% python3 -q
>>> import numpy as np
>>> import numpy.linalg as la
>>> np.set_printoptions(suppress=True, linewidth=120)
>>> tidy = lambda a: np.round(a, 1) + 0
>>> F = np.loadtxt("data.csv", delimiter=",")
>>> tidy(F)
array([[ 1. ,  0.6,  2.7, -1.1,  0.2,  0.2],
       [ 0.6, -4.2, -0.6,  0.7,  1.6, -0.4],
       [ 2.7, -0.6, -1.7, -1.9, -2.3, -0.1],
       [-1.1,  0.7, -1.9,  0.5, -0.9, -1.3],
       [ 0.2,  1.6, -2.3, -0.9,  0.6,  0.2],
       [ 0.2, -0.4, -0.1, -1.3,  0.2, -4.1]])
>>> U, sigma, Vh = la.svd(F)
>>> np.argmax(sigma[:-1] / (sigma[1:] + 1e-6)) + 1
np.int64(5)
>>> tidy(sigma)
array([5., 5., 4., 4., 2., 0.])
>>> A2 = U[:, :5] @ np.diag(sigma[:5]) @ Vh[:5]
>>> la.matrix_rank(A2)
np.int64(5)
>>> data = np.load("mat.npy")
>>> data
array([[ 66, -30,  -7,  14, -12,  35],
       [-30,  45, -24, -45,   6,  -4],
       [ -7, -24,  46,  35,  27, -14],
       [ 14, -45,  35,  51,   0,  -7],
       [-12,   6,  27,   0,  42, -11],
       [ 35,  -4, -14,  -7, -11,  26]])
>>> ev, evecs = la.eigh(data)
>>> x = np.array([2, 3, 4, 5, 2, 2])
>>> x @ data @ x
np.int64(2422)
>>> print(tidy(la.eigvalsh(data[1:, 1:])))
[  0.    3.9  21.5  64.  120.7]
>>> tidy(evecs * np.maximum(ev, 0) @ evecs.T)
array([[ 66., -30.,  -7.,  14., -12.,  35.],
       [-30.,  45., -24., -45.,   6.,  -4.],
       [ -7., -24.,  46.,  35.,  27., -14.],
       [ 14., -45.,  35.,  51.,   0.,  -7.],
       [-12.,   6.,  27.,   0.,  42., -11.],
       [ 35.,  -4., -14.,  -7., -11.,  26.]])
>>> np.abs(data).sum(axis=1).max(), tidy(np.abs(ev).max())
(np.int64(164), np.float64(127.5))
>>> G = data.T @ data
>>> np.trace(G), (data ** 2).sum()
(np.int64(28512), np.int64(28512))
>>> tidy(la.svd(data, compute_uv=False) ** 2)
array([16249.2, 10583.5,  1654.5,    24.8,     0. ,     0. ])
>>> print(G)
[[ 6870 -4004  -388  2498 -2050  3472]
 [-4004  5578 -3331 -5552   278  -749]
 [ -388 -3331  4891  4475  2470 -1699]
 [ 2498 -5552  4475  6096   584  -359]
 [-2050   278  2470   584  2794 -1570]
 [ 3472  -749 -1699  -359 -1570  2283]]
>>> print(np.diag(G))
[6870 5578 4891 6096 2794 2283]
>>> np.abs(np.diag(la.qr(G)[1])) > 1e-9
array([ True,  True,  True,  True, False, False])
>>> U, sigma, Vh = la.svd(data)
>>> tidy(sigma)
array([127.5, 102.9,  40.7,   5. ,   0. ,   0. ])
>>> np.argmax(sigma[:-1] / (sigma[1:] + 1e-6)) + 1
np.int64(4)
>>> A2 = U[:, :4] @ np.diag(sigma[:4]) @ Vh[:4]
>>> print(la.matrix_rank(A2))
4
>>> tidy(np.abs(data - A2).max())
np.float64(0.0)
>>> rk = la.matrix_rank(data)
>>> rk
np.int64(4)
>>> null = la.svd(data)[2][rk:].T
>>> [int(la.matrix_rank(np.delete(data, i, axis=0))) for i in range(6)]
[4, 4, 4, 4, 4, 4]
>>> print(tidy(null @ null.T))
[[ 0.2  0.2  0.2  0.  -0.2 -0.3]
 [ 0.2  0.6  0.   0.4 -0.1 -0.1]
 [ 0.2  0.   0.2 -0.2 -0.2 -0.3]
 [ 0.   0.4 -0.2  0.5  0.1  0.2]
 [-0.2 -0.1 -0.2  0.1  0.1  0.2]
 [-0.3 -0.1 -0.3  0.2  0.2  0.3]]
>>> np.allclose(data @ null, 0)
True
>>> K = np.loadtxt("a.csv", delimiter=",")
>>> K
array([[ 2.,  2.,  2.,  2.,  2.],
       [ 2.,  4.,  4.,  4.,  4.],
       [ 2.,  4.,  6.,  6.,  6.],
       [ 2.,  4.,  6.,  8.,  8.],
       [ 2.,  4.,  6.,  8., 10.]])
>>> np.argsort(-la.norm(data, axis=0).round(6), kind="stable")[:3]
array([0, 3, 1])
>>> la.matrix_rank(data, rtol=0.1)
np.int64(3)
>>> [round(float(x), 1) for x in la.svd(data, compute_uv=False)[:3]]
[127.5, 102.9, 40.7]
>>> tidy(la.norm(data, 2) / la.norm(data))
np.float64(0.8)
>>> x = np.ones(5)
>>> for _ in range(4):
...     x = K @ x
...     x /= la.norm(x)
...     print(round(x @ K @ x, 1))
... 
24.7
24.7
24.7
24.7
>>> tidy(la.eigvalsh(K)[-1])
np.float64(24.7)
>>> A2 = np.array([[1, -1, -2, 1, 0, 2, 1],
...     [-1, -1, 2, 1, 1, -2, 2],
...     [1, -1, -1, -1, 2, 0, -2]])
>>> arr = A2.T @ A2
>>> arr
array([[ 3, -1, -5, -1,  1,  4, -3],
       [-1,  3,  1, -1, -3,  0, -1],
       [-5,  1,  9,  1,  0, -8,  4],
       [-1, -1,  1,  3, -1,  0,  5],
       [ 1, -3,  0, -1,  5, -2, -2],
       [ 4,  0, -8,  0, -2,  8, -2],
       [-3, -1,  4,  5, -2, -2,  9]])
>>> (arr + arr.T) / 2
array([[ 3., -1., -5., -1.,  1.,  4., -3.],
       [-1.,  3.,  1., -1., -3.,  0., -1.],
       [-5.,  1.,  9.,  1.,  0., -8.,  4.],
       [-1., -1.,  1.,  3., -1.,  0.,  5.],
       [ 1., -3.,  0., -1.,  5., -2., -2.],
       [ 4.,  0., -8.,  0., -2.,  8., -2.],
       [-3., -1.,  4.,  5., -2., -2.,  9.]])
>>> tidy(la.det(arr))
np.float64(0.0)
>>> la.matrix_power(arr, 3)
array([[ 1324,  -132, -2284,  -596,   132,  1920, -1556],
       [ -132,   164,   190,   -16,  -164,  -116,    42],
       [-2284,   190,  4010,   926,   -69, -3452,  2531],
       [ -596,   -16,   926,   548,  -226,  -660,  1120],
       [  132,  -164,   -69,  -226,   406,  -126,  -405],
       [ 1920,  -116, -3452,  -660,  -126,  3064, -1950],
       [-1556,    42,  2531,  1120,  -405, -1950,  2458]])
>>> print(tidy(np.abs(la.eigvals(arr)).max()))
21.7
>>> arr @ arr
array([[  62,  -10, -106,  -26,   10,   88,  -70],
       [ -10,   22,   12,   -6,  -22,   -4,   -4],
       [-106,   12,  188,   36,   -1, -164,  107],
       [ -26,   -6,   36,   38,  -16,  -20,   70],
       [  10,  -22,   -1,  -16,   44,  -18,  -29],
       [  88,   -4, -164,  -20,  -18,  152,  -74],
       [ -70,   -4,  107,   70,  -29,  -74,  140]])
>>> rk = la.matrix_rank(arr)
>>> print(rk)
3
>>> null = la.svd(arr)[2][rk:].T
>>> [int(la.matrix_rank(arr[:i])) for i in range(1, len(arr) + 1)]
[1, 2, 3, 3, 3, 3, 3]
>>> [int(la.matrix_rank(np.delete(arr, i, axis=0))) for i in range(7)]
[3, 3, 3, 3, 3, 3, 3]
>>> np.allclose(arr @ null, 0)
True
>>> tidy(null @ null.T)
array([[ 0.8,  0.1,  0.2,  0. , -0.1, -0.2,  0.1],
       [ 0.1,  0.6, -0.1,  0.1,  0.4,  0. ,  0.2],
       [ 0.2, -0.1,  0.5,  0. ,  0. ,  0.4, -0.1],
       [ 0. ,  0.1,  0. ,  0.7,  0. , -0.1, -0.4],
       [-0.1,  0.4,  0. ,  0. ,  0.4,  0.2,  0.1],
       [-0.2,  0. ,  0.4, -0.1,  0.2,  0.5,  0. ],
       [ 0.1,  0.2, -0.1, -0.4,  0.1,  0. ,  0.3]])
>>> feats = np.load("arr.npy")
>>> feats
array([[ 6,  1,  2,  2,  3,  1,  3],
       [-6, -3,  1,  2, -3,  1, -2],
       [ 6,  1, -2, -1,  3,  2, -2],
       [-4, -1,  1,  3, -2,  0,  1],
       [ 6,  0, -1,  3,  3,  0,  2]])
>>> T = np.stack([feats, 5 * feats, feats[::-1]])
>>> T.shape
(3, 5, 7)
>>> print(T.sum(axis=0))
[[ 42   6  11  15  21   6  20]
 [-40 -19   7  15 -20   6 -11]
 [ 42   7 -14  -7  21  14 -14]
 [-30  -9   7  20 -15   1   4]
 [ 42   1  -4  20  21   1  15]]
>>> la.matrix_rank(T)
array([5, 5, 5])
>>> (T @ feats.T).shape
(3, 5, 5)
>>> la.matrix_rank(T.reshape(3, -1))
np.int64(2)
>>> r0 = np.array([4, 2, -1])
>>> np.convolve(feats[4], r0)
array([ 24,  12, -10,  10,  19,   3,   5,   4,  -2])
>>> np.correlate(feats[4], feats[0], "full")
array([18,  6, 15, 20, 21, 16, 55, 13,  9, 25, 22,  2, 12])
>>> M = np.loadtxt("x.csv", delimiter=",")
>>> M
array([[14.,  6.,  9.,  9.,  3., 10.,  7.],
       [ 6., 10.,  9.,  2.,  3.,  3.,  7.],
       [ 9.,  9., 14.,  3.,  5.,  7.,  9.],
       [ 9.,  2.,  3., 13.,  9., 15.,  5.],
       [ 3.,  3.,  5.,  9., 14., 16.,  6.],
       [10.,  3.,  7., 15., 16., 23.,  8.],
       [ 7.,  7.,  9.,  5.,  6.,  8.,  7.]])
>>> print(tidy(la.norm(M, 2) / la.norm(M)))
0.9
>>> [round(float(x), 1) for x in la.svd(M, compute_uv=False)[:3]]
[59.9, 21.4, 9.8]
>>> la.matrix_rank(M, rtol=0.1)
np.int64(3)
>>> ev, evecs = la.eigh(data)
>>> tidy(la.eigvalsh(data @ data))
array([    0. ,     0. ,    24.8,  1654.5, 10583.5, 16249.2])
>>> (ev > 1e-8).sum(), (ev < -1e-8).sum()
(np.int64(4), np.int64(0))
>>> np.unique(ev.round(6) + 0, return_counts=True)[1]
array([2, 1, 1, 1, 1])
>>> print(tidy(la.svd(data, compute_uv=False)))
[127.5 102.9  40.7   5.    0.    0. ]
>>> tidy(ev.sum()), np.trace(data)
(np.float64(276.0), np.int64(276))
>>> tidy(ev)
array([  0. ,   0. ,   5. ,  40.7, 102.9, 127.5])
>>> tidy(evecs.T @ data @ evecs)
array([[  0. ,   0. ,   0. ,   0. ,   0. ,   0. ],
       [  0. ,   0. ,   0. ,   0. ,   0. ,   0. ],
       [  0. ,   0. ,   5. ,   0. ,   0. ,   0. ],
       [  0. ,   0. ,   0. ,  40.7,   0. ,   0. ],
       [  0. ,   0. ,   0. ,   0. , 102.9,   0. ],
       [  0. ,   0. ,   0. ,   0. ,   0. , 127.5]])
>>> tidy(evecs.T @ evecs)
array([[1., 0., 0., 0., 0., 0.],
       [0., 1., 0., 0., 0., 0.],
       [0., 0., 1., 0., 0., 0.],
       [0., 0., 0., 1., 0., 0.],
       [0., 0., 0., 0., 1., 0.],
       [0., 0., 0., 0., 0., 1.]])
>>> E = np.array([[0, -2, -7], [2, 0, -4], [7, 4, 0]])
>>> r0 = np.array([-2, 1, -2])
>>> np.array([np.convolve(row, r0, "same") for row in M])
array([[  2., -40., -21., -15., -35., -10., -13.],
       [-14., -20., -15., -22.,  -7., -17.,   1.],
       [ -9., -37., -10., -35., -15., -21.,  -5.],
       [  5., -22., -27., -11., -47., -13., -25.],
       [ -3., -13., -19., -29., -36., -24., -26.],
       [  4., -31., -29., -31., -60., -25., -38.],
       [ -7., -25., -15., -25., -20., -18.,  -9.]])
>>> np.correlate(M[2], M[0], "full")
array([ 63., 153., 215., 269., 269., 369., 481., 393., 349., 216., 193., 152., 126.])
>>> np.convolve(M[2], r0)
array([-18.,  -9., -37., -10., -35., -15., -21.,  -5., -18.])
>>> X = np.load("block3.npy")
>>> X
array([[ 7,  2, -3, 11, -4, -4],
       [ 2, 10,  0,  2, -6, -3],
       [-3,  0, 11, -1,  0,  4],
       [11,  2, -1, 20, -8, -1],
       [-4, -6,  0, -8,  8, -4],
       [-4, -3,  4, -1, -4, 19]])
>>> np.trace(X)
np.int64(75)
>>> print(la.matrix_power(X, 3))
[[ 6716  3245 -2344 10699 -4816 -3447]
 [ 3245  2919  -921  5031 -3018 -1947]
 [-2344  -921  2460 -2603   488  3551]
 [10699  5031 -2603 18163 -8850 -2677]
 [-4816 -3018   488 -8850  5336  -810]
 [-3447 -1947  3551 -2677  -810  9505]]
>>> A2 = X / np.sqrt((X ** 2).mean(axis=1, keepdims=True))
>>> tidy(la.norm(A2, axis=1))
array([2.4, 2.4, 2.4, 2.4, 2.4, 2.4])
